% ipython --no-banner

In [1]: import numpy as np

In [2]: np.set_printoptions(precision=4, suppress=True, linewidth=160)

In [3]: mat = np.load("mat.npy")

In [4]: mat
Out[4]: 
array([[-2.,  0.,  0.,  0.],
       [ 0., -2., -2., -1.],
       [ 0.,  0., -2., -2.],
       [ 0., -1.,  1., -1.]])

In [5]: vec = np.array([-3, 5, 5, 5])

In [6]: y = mat @ vec

In [7]: y
Out[7]: array([  6., -25., -20.,  -5.])

In [8]: np.linalg.solve(mat, mat[:, 3])
Out[8]: array([-0., -0., -0.,  1.])

In [9]: np.linalg.solve(mat.T, mat[1])
Out[9]: array([-0.,  1., -0., -0.])

In [10]: np.linalg.solve(mat, y)
Out[10]: array([-3.,  5.,  5.,  5.])

In [11]: M2 = np.linalg.inv(mat)

In [12]: (np.abs(M2) > 1e-9).astype(int)
Out[12]: 
array([[1, 0, 0, 0],
       [0, 1, 1, 1],
       [0, 1, 1, 1],
       [0, 1, 1, 1]])

In [13]: np.round(mat @ M2, 4) + 0
Out[13]: 
array([[1., 0., 0., 0.],
       [0., 1., 0., 0.],
       [0., 0., 1., 0.],
       [0., 0., 0., 1.]])

In [14]: round(float(np.linalg.slogdet(mat)[0]), 4)
Out[14]: 1.0

In [15]: np.linalg.det(mat) * M2
Out[15]: 
array([[-10.,  -0.,  -0.,  -0.],
       [ -0.,  -8.,   6.,  -4.],
       [ -0.,  -4.,  -2.,   8.],
       [ -0.,   4.,  -8.,  -8.]])

In [16]: X = np.loadtxt("run12.csv", delimiter=",")

In [17]: X
Out[17]: 
array([[ 0.,  3.,  2.,  1.,  3.],
       [ 0.,  0.,  6., -7., -4.],
       [ 0.,  0.,  0., -4.,  8.],
       [ 0.,  0.,  0.,  0.,  6.],
       [ 0.,  0.,  0.,  0.,  0.]])

In [18]: # rank 4

In [19]: np.einsum("ii->", X)
Out[19]: np.float64(0.0)

In [20]: round(np.linalg.det(X[::-1]), 4)
Out[20]: np.float64(0.0)

In [21]: rng = np.random.default_rng(36)

In [22]: M2 = X + rng.integers(-2, 3, (5, 4)) @ rng.integers(-2, 3, (4, 5))

In [23]: M2
Out[23]: 
array([[ -3.,   0.,   1.,   2.,   6.],
       [  0.,   2.,   8., -11., -10.],
       [  3.,   0.,  -2.,  -4.,   3.],
       [  2.,  -2.,  -6.,  -2.,   4.],
       [  0.,   1.,   4.,   6.,   5.]])

In [24]: np.linalg.matrix_rank(M2 - X, tol=1e-8)
Out[24]: np.int64(4)

In [25]: np.linalg.lstsq(X[:-1].T, X[-1])[2]
Out[25]: np.int32(4)

In [26]: np.allclose(X[:-1].T @ np.linalg.lstsq(X[:-1].T, X[-1])[0], X[-1])
Out[26]: True

In [27]: np.abs(np.diag(np.linalg.qr(X)[1])) > 1e-9
Out[27]: array([False, False, False, False, False])

In [28]: E = np.load("block1.npy")

In [29]: E
Out[29]: 
array([[ 0.6073, -3.4867,  0.1338,  0.4993,  0.421 ,  0.7223, -1.4625],
       [ 0.2469,  1.1444,  0.5055,  1.9674, -0.251 , -2.3277, -1.2988],
       [ 1.3119,  0.7881, -1.3977,  1.5179, -0.0778,  1.7776, -0.6879],
       [-2.6004, -0.0719,  1.0994,  0.5308, -2.6245,  0.4672, -1.0925],
       [-0.0728,  0.7022,  0.6464, -2.1441,  0.5454,  0.5307, -3.4704],
       [-2.0418,  0.4429,  2.5501,  2.1938,  2.1581,  0.9184, -0.0821]])

In [30]: M2 = E + rng.integers(-2, 3, (6, 1)) @ rng.integers(-2, 3, (1, 7))

In [31]: M2
Out[31]: 
array([[ 0.6073, -3.4867,  4.1338,  0.4993,  0.421 , -1.2777, -1.4625],
       [ 0.2469,  1.1444,  4.5055,  1.9674, -0.251 , -4.3277, -1.2988],
       [ 1.3119,  0.7881,  0.6023,  1.5179, -0.0778,  0.7776, -0.6879],
       [-2.6004, -0.0719,  3.0994,  0.5308, -2.6245, -0.5328, -1.0925],
       [-0.0728,  0.7022,  0.6464, -2.1441,  0.5454,  0.5307, -3.4704],
       [-2.0418,  0.4429, -1.4499,  2.1938,  2.1581,  2.9184, -0.0821]])

In [32]: np.round(np.linalg.svd(M2 - E, compute_uv=False), 4) + 0
Out[32]: array([8.3666, 0.    , 0.    , 0.    , 0.    , 0.    ])

In [33]: M2 - E
Out[33]: 
array([[ 0.,  0.,  4.,  0.,  0., -2.,  0.],
       [ 0.,  0.,  4.,  0.,  0., -2.,  0.],
       [ 0.,  0.,  2.,  0.,  0., -1.,  0.],
       [ 0.,  0.,  2.,  0.,  0., -1.,  0.],
       [ 0.,  0.,  0.,  0.,  0.,  0.,  0.],
       [ 0.,  0., -4.,  0.,  0.,  2.,  0.]])

In [34]: vec = np.array([3, 0, 3, 1, 3, 0, 1])

In [35]: np.linalg.norm(E @ vec) <= np.linalg.norm(E, 2) * np.linalg.norm(vec) + 1e-9
Out[35]: np.True_

In [36]: E @ (2 * vec)
Out[36]: array([  5.0459,   4.3457,   0.6785, -25.8772,  -4.5153,  20.2219])

In [37]: E @ np.ones(7)
Out[37]: array([-2.5656, -0.0133,  3.2321, -4.292 , -3.2627,  6.1394])

In [38]: (E @ vec).argmax()
Out[38]: np.int64(5)

In [39]: E @ np.eye(7)[3]
Out[39]: array([ 0.4993,  1.9674,  1.5179,  0.5308, -2.1441,  2.1938])

In [40]: np.einsum("ij,j->i", E, vec)
Out[40]: array([  2.5229,   2.1729,   0.3392, -12.9386,  -2.2577,  10.111 ])

In [41]: E @ vec
Out[41]: array([  2.5229,   2.1729,   0.3392, -12.9386,  -2.2577,  10.111 ])

In [42]: arr = np.load("case5.npy")

In [43]: arr
Out[43]: 
array([[0, 0, 0, 0, 1],
       [0, 1, 0, 0, 0],
       [0, 0, 0, 1, 0],
       [0, 0, 1, 0, 0],
       [1, 0, 0, 0, 0]])

In [44]: np.flatnonzero(np.linalg.matrix_power((arr != 0) + (arr.T != 0) + np.eye(5), 5)[4])
Out[44]: array([0, 4])

In [45]: arr @ arr
Out[45]: 
array([[1, 0, 0, 0, 0],
       [0, 1, 0, 0, 0],
       [0, 0, 1, 0, 0],
       [0, 0, 0, 1, 0],
       [0, 0, 0, 0, 1]])

In [46]: (arr != 0).astype(int)
Out[46]: 
array([[0, 0, 0, 0, 1],
       [0, 1, 0, 0, 0],
       [0, 0, 0, 1, 0],
       [0, 0, 1, 0, 0],
       [1, 0, 0, 0, 0]])

In [47]: M2 = np.linalg.inv(arr)

In [48]: arr @ M2
Out[48]: 
array([[1., 0., 0., 0., 0.],
       [0., 1., 0., 0., 0.],
       [0., 0., 1., 0., 0.],
       [0., 0., 0., 1., 0.],
       [0., 0., 0., 0., 1.]])

In [49]: M2
Out[49]: 
array([[0., 0., 0., 0., 1.],
       [0., 1., 0., 0., 0.],
       [0., 0., 0., 1., 0.],
       [0., 0., 1., 0., 0.],
       [1., 0., 0., 0., 0.]])

In [50]: (np.abs(M2) > 1e-9).astype(int)
Out[50]: 
array([[0, 0, 0, 0, 1],
       [0, 1, 0, 0, 0],
       [0, 0, 0, 1, 0],
       [0, 0, 1, 0, 0],
       [1, 0, 0, 0, 0]])

In [51]: np.round(np.linalg.det(arr) * np.linalg.det(M2), 4)
Out[51]: np.float64(1.0)

In [52]: mat @ mat
Out[52]: 
array([[ 4.,  0.,  0.,  0.],
       [ 0.,  5.,  7.,  7.],
       [ 0.,  2.,  2.,  6.],
       [ 0.,  3., -1.,  0.]])

In [53]: np.flatnonzero(np.linalg.matrix_power((mat != 0) + (mat.T != 0) + np.eye(4), 4)[3])
Out[53]: array([1, 2, 3])

In [54]: w, evecs = np.linalg.eig(arr)

In [55]: w
Out[55]: array([ 1., -1.,  1., -1.,  1.])

In [56]: np.sort(np.linalg.eigvals(np.linalg.inv(arr)))
Out[56]: array([-1., -1.,  1.,  1.,  1.])

In [57]: np.prod(w)
Out[57]: np.float64(1.0)

In [58]: np.all(np.linalg.eigvalsh(arr) > 0)
Out[58]: np.False_

In [59]: [round(float(np.linalg.det(arr[:i, :i])), 2) + 0 for i in range(1, 6)]
Out[59]: [0.0, 0.0, 0.0, 0.0, 1.0]

In [60]: round(float(np.linalg.eigvalsh(arr).min()), 4)
Out[60]: -1.0

In [61]: M = np.loadtxt("a.csv", delimiter=",")

In [62]: M
Out[62]: 
array([[-39.,   2.,   2.,   1.,  -2.],
       [ -3.,  -1.,  -1.,   0.,  -3.],
       [ -3.,   2., -37.,   0.,   1.],
       [ -2.,   2.,   3.,  21.,  -1.],
       [  1.,   1.,   0.,  -3.,  37.]])

In [63]: z = rng.permutation(5)

In [64]: M2 = M[:, z] * rng.choice([-1, 1], 5)

In [65]: M2
Out[65]: 
array([[ -2.,  39.,   2.,   1.,  -2.],
       [  1.,   3.,   3.,   0.,   1.],
       [ 37.,   3.,  -1.,   0.,  -2.],
       [ -3.,   2.,   1.,  21.,  -2.],
       [ -0.,  -1., -37.,  -3.,  -1.]])

In [66]: left, _, vt = np.linalg.svd(M.T @ M2)

In [67]: np.round(np.linalg.lstsq(M, M2)[0], 4) + 0
Out[67]: 
array([[ 0., -1.,  0.,  0.,  0.],
       [ 0.,  0.,  0.,  0., -1.],
       [-1.,  0.,  0.,  0.,  0.],
       [ 0.,  0.,  0.,  1.,  0.],
       [ 0.,  0., -1.,  0.,  0.]])

In [68]: u, g = M2[1], M2[4]

In [69]: u @ g
Out[69]: np.float64(-115.0)

In [70]: pr = (u @ g) / (u @ u) * u

In [71]: g - pr
Out[71]: array([  5.75,  16.25, -19.75,  -3.  ,   4.75])

In [72]: round(np.linalg.norm(u + g) ** 2 + np.linalg.norm(u - g) ** 2, 4)
Out[72]: np.float64(2800.0)

In [73]: pr
Out[73]: array([ -5.75, -17.25, -17.25,  -0.  ,  -5.75])

In [74]: m1 = np.load("x.npy")

In [75]: m1
Out[75]: 
array([[ 0.3005,  0.9161,  0.2023,  0.4714, -0.2494],
       [ 0.9161, -1.8229,  0.6354, -0.7872,  1.2987],
       [ 0.2023,  0.6354,  0.1863,  0.4543, -0.4972],
       [ 0.4714, -0.7872,  0.4543, -0.0061, -0.2176],
       [-0.2494,  1.2987, -0.4972, -0.2176,  1.3421]])

In [76]: w, evecs = np.linalg.eigh(m1)

In [77]: vec = np.array([0, -2, 3, -2, 2])

In [78]: round(float(vec @ m1 @ vec), 4)
Out[78]: -34.2583

In [79]: round(np.linalg.norm(m1, 2) / np.linalg.norm(m1), 4)
Out[79]: np.float64(0.8018)

In [80]: np.argsort(-np.linalg.norm(m1, axis=0).round(6), kind="stable")[:3]
Out[80]: array([1, 4, 0])

In [81]: np.linalg.cond(m1) > 100
Out[81]: np.True_

In [82]: round(float(np.linalg.eigvalsh(m1).min()), 4)
Out[82]: -3.0

In [83]: [round(float(np.linalg.det(m1[:i, :i])), 2) + 0 for i in range(1, 6)]
Out[83]: [0.3, -1.39, -0.07, 0.0, 0.0]

In [84]: feats = np.array([[3, 0, 5, 4],
    ...:     [3, 4, 0, 0],
    ...:     [5, 2, 5, 3],
    ...:     [1, 1, 2, 3],
    ...:     [4, 0, 4, 5],
    ...:     [4, 2, 5, 3]])

In [85]: feats
Out[85]: 
array([[3, 0, 5, 4],
       [3, 4, 0, 0],
       [5, 2, 5, 3],
       [1, 1, 2, 3],
       [4, 0, 4, 5],
       [4, 2, 5, 3]])

In [86]: q, Rm = np.linalg.qr(feats)

In [87]: np.round(abs(Rm[0, 0]), 4), round(np.linalg.norm(feats[:, 0]), 4)
Out[87]: (np.float64(8.7178), np.float64(8.7178))

In [88]: q.shape, Rm.shape
Out[88]: ((6, 4), (4, 4))

In [89]: np.round(q @ Rm, 4) + 0
Out[89]: 
array([[3., 0., 5., 4.],
       [3., 4., 0., 0.],
       [5., 2., 5., 3.],
       [1., 1., 2., 3.],
       [4., 0., 4., 5.],
       [4., 2., 5., 3.]])

In [90]: np.round(q.T @ q, 4) + 0
Out[90]: 
array([[1., 0., 0., 0.],
       [0., 1., 0., 0.],
       [0., 0., 1., 0.],
       [0., 0., 0., 1.]])

In [91]: W0 = np.load("w.npy")

In [92]: W0
Out[92]: 
array([[ 0.,  0.,  1.,  0.],
       [ 0.,  1.,  0.,  0.],
       [-1.,  0.,  0.,  0.],
       [ 0.,  0.,  0.,  1.]])

In [93]: u = np.array([3, 0, 2, 3])

In [94]: M2 = W0 + np.outer(u, np.eye(4)[0])

In [95]: np.linalg.matrix_rank(np.linalg.inv(M2) - np.linalg.inv(W0), tol=1e-8)
Out[95]: np.int64(1)

In [96]: round(float(np.linalg.det(M2) / np.linalg.det(W0)), 4), np.round(1 + np.linalg.solve(W0, u)[0], 4)
Out[96]: (-1.0, np.float64(-1.0))

In [97]: np.linalg.matrix_rank(M2 - W0)
Out[97]: np.int64(1)

In [98]: G = W0.T @ W0

In [99]: np.linalg.matrix_rank(G)
Out[99]: np.int64(4)

In [100]: np.allclose(G, G.T)
Out[100]: True

In [101]: G
Out[101]: 
array([[1., 0., 0., 0.],
       [0., 1., 0., 0.],
       [0., 0., 1., 0.],
       [0., 0., 0., 1.]])

In [102]: vec = np.array([9, -4, -9, 7])

In [103]: y = W0 @ vec

In [104]: y
Out[104]: array([-9., -4., -9.,  7.])

In [105]: np.linalg.solve(W0, y + W0[:, 0])
Out[105]: array([10., -4., -9.,  7.])

In [106]: np.linalg.solve(W0.T, W0[0])
Out[106]: array([ 1.,  0., -0.,  0.])

In [107]: np.linalg.solve(W0, W0[:, 3])
Out[107]: array([-0.,  0.,  0.,  1.])

In [108]: np.linalg.solve(W0, -1 * y)
Out[108]: array([-9.,  4.,  9., -7.])
